>>> import numpy as np
>>> import numpy.linalg as la
>>> np.set_printoptions(suppress=True, linewidth=120)
>>> m1 = np.array([[1.0, -0.9, 0.7, 0.1, 0.3],
...     [1.1, -1.0, 0.0, -3.5, 1.0],
...     [0.6, -0.6, 0.5, -1.3, -2.0]])
>>> print(m1)
[[ 1.  -0.9  0.7  0.1  0.3]
 [ 1.1 -1.   0.  -3.5  1. ]
 [ 0.6 -0.6  0.5 -1.3 -2. ]]
>>> C2 = m1.T @ m1
>>> print(np.trace(C2), (m1 ** 2).sum())
24.52 24.52
>>> print(np.round(la.eigvalsh(C2)[::-1], 2) + 0)
[17.18  5.24  2.1   0.    0.  ]
>>> print(np.allclose(C2, C2.T))
True
>>> print(la.matrix_rank(C2))
3
>>> F = np.load("w.npy")
>>> print(F)
[[ 0.  0.  0.]
 [ 0.  0. -1.]
 [ 0. -1.  0.]]
>>> rk = la.matrix_rank(F)
>>> print(rk)
2
>>> N = la.svd(F)[2][rk:].T
>>> print(la.matrix_rank(F.T @ F), la.matrix_rank(F @ F.T))
2 2
>>> print([int(la.matrix_rank(F[:i])) for i in range(1, len(F) + 1)])
[0, 1, 2]
>>> print(N.shape)
(3, 1)
>>> U, sv, Vh = la.svd(F, full_matrices=False)
>>> print(np.allclose(U * sv @ Vh, F))
True
>>> print((sv > 1e-8).sum())
2
>>> print(U.T @ U)
[[1. 0. 0.]
 [0. 1. 0.]
 [0. 0. 1.]]
>>> print(sv)
[1. 1. 0.]
>>> print(U.shape, sv.shape, Vh.shape)
(3, 3) (3,) (3, 3)
>>> print(Vh @ Vh.T)
[[1. 0. 0.]
 [0. 1. 0.]
 [0. 0. 1.]]
>>> print(sv / sv[0])
[1. 1. 0.]
>>> print(np.cumsum(sv ** 2) / np.sum(sv ** 2))
[0.5 1.  1. ]
>>> theta = np.deg2rad(36)
>>> data = np.eye(3)
>>> data[np.ix_([1, 2], [1, 2])] = [[np.cos(theta), -np.sin(theta)], [np.sin(theta), np.cos(theta)]]
>>> print(data.round(2))
[[ 1.    0.    0.  ]
 [ 0.    0.81 -0.59]
 [ 0.    0.59  0.81]]
>>> print(np.round(la.det(data.T), 2))
1.0
>>> print(round(float(np.einsum("ij,ji->", data, data)), 2))
1.62
>>> print(np.round(np.kron(np.eye(2, dtype=int), data), 2))
[[ 1.    0.    0.    0.    0.    0.  ]
 [ 0.    0.81 -0.59  0.    0.   -0.  ]
 [ 0.    0.59  0.81  0.    0.    0.  ]
 [ 0.    0.    0.    1.    0.    0.  ]
 [ 0.    0.   -0.    0.    0.81 -0.59]
 [ 0.    0.    0.    0.    0.59  0.81]]
>>> print(round(la.det(2 * data), 2), np.round(la.det(data), 2))
8.0 1.0
>>> print(np.round(la.eigvals(data), 2))
[0.81+0.59j 0.81-0.59j 1.  +0.j  ]
>>> print(np.round(la.det(data[::-1]), 2))
-1.0
>>> print(np.round(la.svd(data, compute_uv=False), 2))
[1. 1. 1.]
>>> print(np.round(la.pinv(data), 2))
[[ 1.    0.    0.  ]
 [ 0.    0.81  0.59]
 [ 0.   -0.59  0.81]]
